$ ipython --no-banner

In [1]: import numpy as np

In [2]: import numpy.linalg as la

In [3]: np.set_printoptions(precision=1, suppress=True, linewidth=160)

In [4]: def rd(a):
   ...:     return np.round(a, 1) + 0
   ...: 

In [5]: X = np.loadtxt("data.csv", delimiter=",")

In [6]: X
Out[6]: 
array([[-1.7, -2. ,  1. ,  1. ,  1. , -2. ,  0. ,  3. ,  2. , -2. , -2. , -2. ,  3. ,  1. ],
       [ 1. , -2.7,  0. , -2. ,  2. , -3. , -3. ,  1. ,  0. ,  1. , -1. , -1. , -3. ,  2. ],
       [-2. ,  2. , -2.7,  1. ,  3. ,  0. , -3. , -2. , -2. , -3. ,  2. , -1. ,  0. ,  1. ],
       [-2. ,  3. ,  0. ,  0.3,  3. ,  2. , -2. , -2. ,  3. , -1. ,  1. ,  0. , -3. ,  0. ],
       [ 1. , -3. , -1. ,  3. , -2.7,  1. , -1. ,  1. ,  2. ,  1. , -3. ,  3. ,  3. ,  1. ],
       [ 3. ,  3. , -2. , -3. ,  0. ,  2.3,  0. , -2. , -2. , -1. , -3. ,  1. ,  3. , -1. ],
       [ 2. , -2. , -1. ,  2. ,  3. ,  0. ,  2.3, -2. ,  0. ,  0. , -1. , -1. , -1. ,  3. ],
       [ 1. , -3. ,  1. , -2. , -2. , -1. ,  3. ,  3.3, -2. , -3. , -1. , -1. , -2. , -3. ],
       [-2. , -2. , -1. ,  1. ,  2. ,  3. ,  1. , -1. ,  2.3, -3. ,  3. ,  1. , -3. , -3. ],
       [ 2. , -1. , -3. ,  1. ,  1. ,  0. ,  0. ,  3. ,  0. ,  2.3,  0. , -3. ,  1. , -2. ],
       [-2. ,  3. ,  0. ,  0. ,  1. , -3. , -2. ,  2. ,  3. , -1. ,  1.3,  1. , -1. ,  1. ],
       [ 2. , -3. ,  1. , -3. , -2. ,  0. ,  2. ,  2. ,  2. , -1. , -1. , -2.7, -2. , -3. ],
       [-2. , -1. ,  3. ,  3. ,  3. ,  1. , -3. ,  0. , -2. ,  2. ,  1. , -2. ,  2.3,  1. ],
       [-2. , -2. ,  1. ,  1. ,  1. , -2. ,  0. ,  3. ,  2. , -2. , -2. , -2. ,  3. ,  1.3]])

In [7]: rd(np.trace(X))
Out[7]: np.float64(5.2)

In [8]: O, R = la.qr(X)

In [9]: rd(abs(R[0, 0])), rd(la.norm(X[:, 0]))
Out[9]: (np.float64(7.1), np.float64(7.1))

In [10]: np.trace(O @ O.T)
Out[10]: np.float64(14.0)

In [11]: rd(np.abs(np.diag(R)))
Out[11]: array([7.1, 8.9, 5.3, 5.9, 6.5, 6.3, 5.5, 4.7, 6.5, 3.9, 3.5, 3.5, 3.3, 0.2])

In [12]: np.allclose(R.T @ R, X.T @ X)
Out[12]: True

In [13]: feats = np.load("layer2.npy")

In [14]: feats
Out[14]: 
array([[ 21., -16.,  16., -16.,   4.,   4.,  -4., -16.,   4.],
       [-16.,  21., -16.,  16.,  -4.,  -4.,   4.,  16.,  -4.],
       [ 16., -16.,  21., -16.,   4.,   4.,  -4., -16.,   4.],
       [-16.,  16., -16.,  21.,  -4.,  -4.,   4.,  16.,  -4.],
       [  4.,  -4.,   4.,  -4.,   6.,   1.,  -1.,  -4.,   1.],
       [  4.,  -4.,   4.,  -4.,   1.,   6.,  -1.,  -4.,   1.],
       [ -4.,   4.,  -4.,   4.,  -1.,  -1.,   6.,   4.,  -1.],
       [-16.,  16., -16.,  16.,  -4.,  -4.,   4.,  21.,  -4.],
       [  4.,  -4.,   4.,  -4.,   1.,   1.,  -1.,  -4.,   6.]])

In [15]: evals, evecs = la.eigh(feats)

In [16]: rd(la.eigvalsh(feats + 5 * np.eye(9)))
Out[16]: array([10., 10., 10., 10., 10., 10., 10., 10., 94.])

In [17]: rd(evecs.T @ feats @ evecs)
Out[17]: 
array([[ 5.,  0.,  0.,  0.,  0.,  0.,  0.,  0.,  0.],
       [ 0.,  5.,  0.,  0.,  0.,  0.,  0.,  0.,  0.],
       [ 0.,  0.,  5.,  0.,  0.,  0.,  0.,  0.,  0.],
       [ 0.,  0.,  0.,  5.,  0.,  0.,  0.,  0.,  0.],
       [ 0.,  0.,  0.,  0.,  5.,  0.,  0.,  0.,  0.],
       [ 0.,  0.,  0.,  0.,  0.,  5.,  0.,  0.,  0.],
       [ 0.,  0.,  0.,  0.,  0.,  0.,  5.,  0.,  0.],
       [ 0.,  0.,  0.,  0.,  0.,  0.,  0.,  5.,  0.],
       [ 0.,  0.,  0.,  0.,  0.,  0.,  0.,  0., 89.]])

In [18]: np.unique(evals.round(6) + 0, return_counts=True)[1]
Out[18]: array([8, 1])

In [19]: rd(np.abs(evecs[:, -1]))
Out[19]: array([0.4, 0.4, 0.4, 0.4, 0.1, 0.1, 0.1, 0.4, 0.1])

In [20]: np.abs(evecs[:, -1]).round(6).argmax()
Out[20]: np.int64(0)

In [21]: O, R = la.qr(feats)

In [22]: np.allclose(R.T @ R, feats.T @ feats)
Out[22]: True

In [23]: rd(O.T @ O)
Out[23]: 
array([[1., 0., 0., 0., 0., 0., 0., 0., 0.],
       [0., 1., 0., 0., 0., 0., 0., 0., 0.],
       [0., 0., 1., 0., 0., 0., 0., 0., 0.],
       [0., 0., 0., 1., 0., 0., 0., 0., 0.],
       [0., 0., 0., 0., 1., 0., 0., 0., 0.],
       [0., 0., 0., 0., 0., 1., 0., 0., 0.],
       [0., 0., 0., 0., 0., 0., 1., 0., 0.],
       [0., 0., 0., 0., 0., 0., 0., 1., 0.],
       [0., 0., 0., 0., 0., 0., 0., 0., 1.]])

In [24]: W0 = np.loadtxt("a.csv", delimiter=",")

In [25]: rd(W0)
Out[25]: 
array([[ 14.5, -13.5,   2.9],
       [ -0.7, -15.3, -12.8],
       [  0.2, -15.8, -12.3],
       [-15.1,   1.4, -13.1],
       [  8.7,   9.2,  15.5],
       [ -7.1, -10.8, -15.3],
       [-16.1,   7.8,  -8.9],
       [ 14.8, -13. ,   3.6],
       [-10.5,  16.7,   3.4],
       [-16.1,   7.1,  -9.5],
       [ 15.6,  -3.2,  12.1],
       [-16.1,   8.3,  -8.5],
       [-12.1,  -4.8, -15.2],
       [ -4.2,  17.1,   9.6],
       [ 15.9,  -4.6,  11.3],
       [  7.8,  10.1,  15.4],
       [ 12.1, -15.9,  -1.2],
       [ 16.1,  -8. ,   8.8],
       [-11.5,  -5.7, -15.3],
       [ 15.6, -11.1,   5.9],
       [ 16.1,  -6.3,  10.1],
       [  3.5, -16.9, -10.1],
       [ 16. ,  -9.1,   7.8],
       [  2.3,  14.5,  13.6],
       [-15.7,  10.5,  -6.5],
       [ 11.8, -16. ,  -1.6],
       [ 15.4,  -2.7,  12.4],
       [ -9.2,  -8.7, -15.5],
       [ -1.3,  16.2,  11.6],
       [ 16.1,  -8. ,   8.8],
       [ 14.3, -13.7,   2.6],
       [ 10.9,   6.6,  15.4],
       [ 11.2,   6.1,  15.4],
       [-16. ,   8.9,  -8. ],
       [  4.2, -17.1,  -9.5],
       [ 13.2,   2.9,  14.7],
       [  4.9, -17.2,  -9. ],
       [-15. ,   1.2, -13.2],
       [-15. ,  12.5,  -4.3],
       [-11.7,  16.1,   1.8],
       [ 11.1, -16.4,  -2.6],
       [ -5.4, -12.3, -14.8],
       [-11.7,  16.1,   1.7],
       [ 12.6,   4. ,  15. ],
       [ -9.2,  17.1,   4.8],
       [ -7.6,  17.3,   6.5],
       [ -7.7,  17.3,   6.5],
       [  3.9,  13.4,  14.3],
       [-12.3,  -4.5, -15.1],
       [-14.3,  13.7,  -2.7],
       [ -6.9, -11. , -15.2]])

In [26]: f, r1 = W0[33], W0[5]

In [27]: f @ f
Out[27]: np.float64(400.0)

In [28]: p = (f @ r1) / (f @ f) * f

In [29]: rd((r1 - p) @ f)
Out[29]: np.float64(0.0)

In [30]: rd(r1 - p)
Out[30]: array([ -1.6, -13.9, -12.5])

In [31]: cov = np.cov(W0, rowvar=False)

In [32]: rd(np.corrcoef(W0[:, 1], W0[:, 0])[0, 1])
Out[32]: np.float64(-0.5)

In [33]: rd(la.eigvalsh(cov)[::-1])
Out[33]: array([223.9, 183.9,   0. ])

In [34]: cov.shape
Out[34]: (3, 3)

In [35]: rd(np.polyfit(W0[:, 1], W0[:, 0], 1))
Out[35]: array([-0.5,  0.3])

In [36]: rd(np.corrcoef(W0.T))
Out[36]: 
array([[ 1. , -0.5,  0.6],
       [-0.5,  1. ,  0.4],
       [ 0.6,  0.4,  1. ]])

In [37]: np.argsort(-W0.std(axis=0).round(6), kind="stable")
Out[37]: array([1, 0, 2])

In [38]: Uu, sigma, Vt = la.svd(W0)

In [39]: np.argmax(sigma[:-1] / (sigma[1:] + 1e-6)) + 1
Out[39]: np.int64(2)

In [40]: out = Uu[:, :2] @ np.diag(sigma[:2]) @ Vt[:2]

In [41]: la.matrix_rank(out)
Out[41]: np.int64(2)

In [42]: m1 = np.loadtxt("test17.csv", delimiter=",")

In [43]: rd(m1)
Out[43]: 
array([[ 0.2,  0. , -0.3, -0.2,  0.2],
       [ 0. ,  0. ,  0. ,  0. ,  0. ],
       [-0.3,  0. ,  0.3,  0.3, -0.3],
       [-0.2,  0. ,  0.3,  0.2, -0.2],
       [ 0.2,  0. , -0.3, -0.2,  0.2]])

In [44]: np.allclose(m1[:-1].T @ la.lstsq(m1[:-1].T, m1[-1])[0], m1[-1])
Out[44]: True

In [45]: np.abs(np.diag(la.qr(m1)[1])) > 1e-9
Out[45]: array([ True, False, False, False, False])

In [46]: rd(np.trace(la.pinv(m1) @ m1))
Out[46]: np.float64(1.0)

In [47]: rd(m1 @ la.pinv(m1) @ m1)
Out[47]: 
array([[ 0.2,  0. , -0.3, -0.2,  0.2],
       [ 0. ,  0. ,  0. ,  0. ,  0. ],
       [-0.3,  0. ,  0.3,  0.3, -0.3],
       [-0.2,  0. ,  0.3,  0.2, -0.2],
       [ 0.2,  0. , -0.3, -0.2,  0.2]])

In [48]: rng = np.random.default_rng(902669)

In [49]: lab = rng.permutation(5)

In [50]: lab
Out[50]: array([2, 4, 0, 3, 1])

In [51]: out = m1[lab][:, lab]

In [52]: rd(np.sort(np.abs(la.eigvals(out))))
Out[52]: array([0., 0., 0., 0., 1.])

In [53]: rd(out)
Out[53]: 
array([[ 0.3, -0.3, -0.3,  0.3,  0. ],
       [-0.3,  0.2,  0.2, -0.2,  0. ],
       [-0.3,  0.2,  0.2, -0.2,  0. ],
       [ 0.3, -0.2, -0.2,  0.2,  0. ],
       [ 0. ,  0. ,  0. ,  0. ,  0. ]])

In [54]: rd(np.diag(out))
Out[54]: array([0.3, 0.2, 0.2, 0.2, 0. ])

In [55]: rd(la.det(out)), rd(la.det(m1[lab]))
Out[55]: (np.float64(0.0), np.float64(0.0))

In [56]: evals, evecs = la.eigh(m1)

In [57]: vec = np.array([4, 2, 1, 1, 5])

In [58]: rd(np.abs(m1).sum(axis=1).max()), rd(np.abs(evals).max())
Out[58]: (np.float64(1.1), np.float64(1.0))

In [59]: rd(vec @ m1 @ vec / (vec @ vec)), rd(evals[0]), rd(evals[-1])
Out[59]: (np.float64(0.2), np.float64(0.0), np.float64(1.0))

In [60]: (np.sign(evecs[:, -1].round(6)) == np.sign(evecs[0, -1].round(6))).astype(int)
Out[60]: array([1, 0, 0, 0, 1])

In [61]: J = np.array([[5.0, 1.0, 0.0, 0.0, 0.0],
    ...:     [0.0, 5.0, 1.0, 0.0, 0.0],
    ...:     [0.0, 0.0, 5.0, 1.0, 0.0],
    ...:     [0.0, 0.0, 0.0, 5.0, 1.0],
    ...:     [0.0, 0.0, 0.0, 0.0, 5.0]])

In [62]: Uu, sigma, Vt = la.svd(J, full_matrices=False)

In [63]: Uu.shape, sigma.shape, Vt.shape
Out[63]: ((5, 5), (5,), (5, 5))

In [64]: np.allclose(Uu * sigma @ Vt, J)
Out[64]: True

In [65]: rd(Vt @ Vt.T)
Out[65]: 
array([[1., 0., 0., 0., 0.],
       [0., 1., 0., 0., 0.],
       [0., 0., 1., 0., 0.],
       [0., 0., 0., 1., 0.],
       [0., 0., 0., 0., 1.]])

In [66]: rd(sigma)
Out[66]: array([5.9, 5.5, 5.1, 4.6, 4.2])

In [67]: rd(Uu.T @ Uu)
Out[67]: 
array([[1., 0., 0., 0., 0.],
       [0., 1., 0., 0., 0.],
       [0., 0., 1., 0., 0.],
       [0., 0., 0., 1., 0.],
       [0., 0., 0., 0., 1.]])

In [68]: rd(np.sqrt((sigma ** 2).sum())), rd(la.norm(J))
Out[68]: (np.float64(11.4), np.float64(11.4))

In [69]: rd(np.cumsum(sigma ** 2) / np.sum(sigma ** 2))
Out[69]: array([0.3, 0.5, 0.7, 0.9, 1. ])
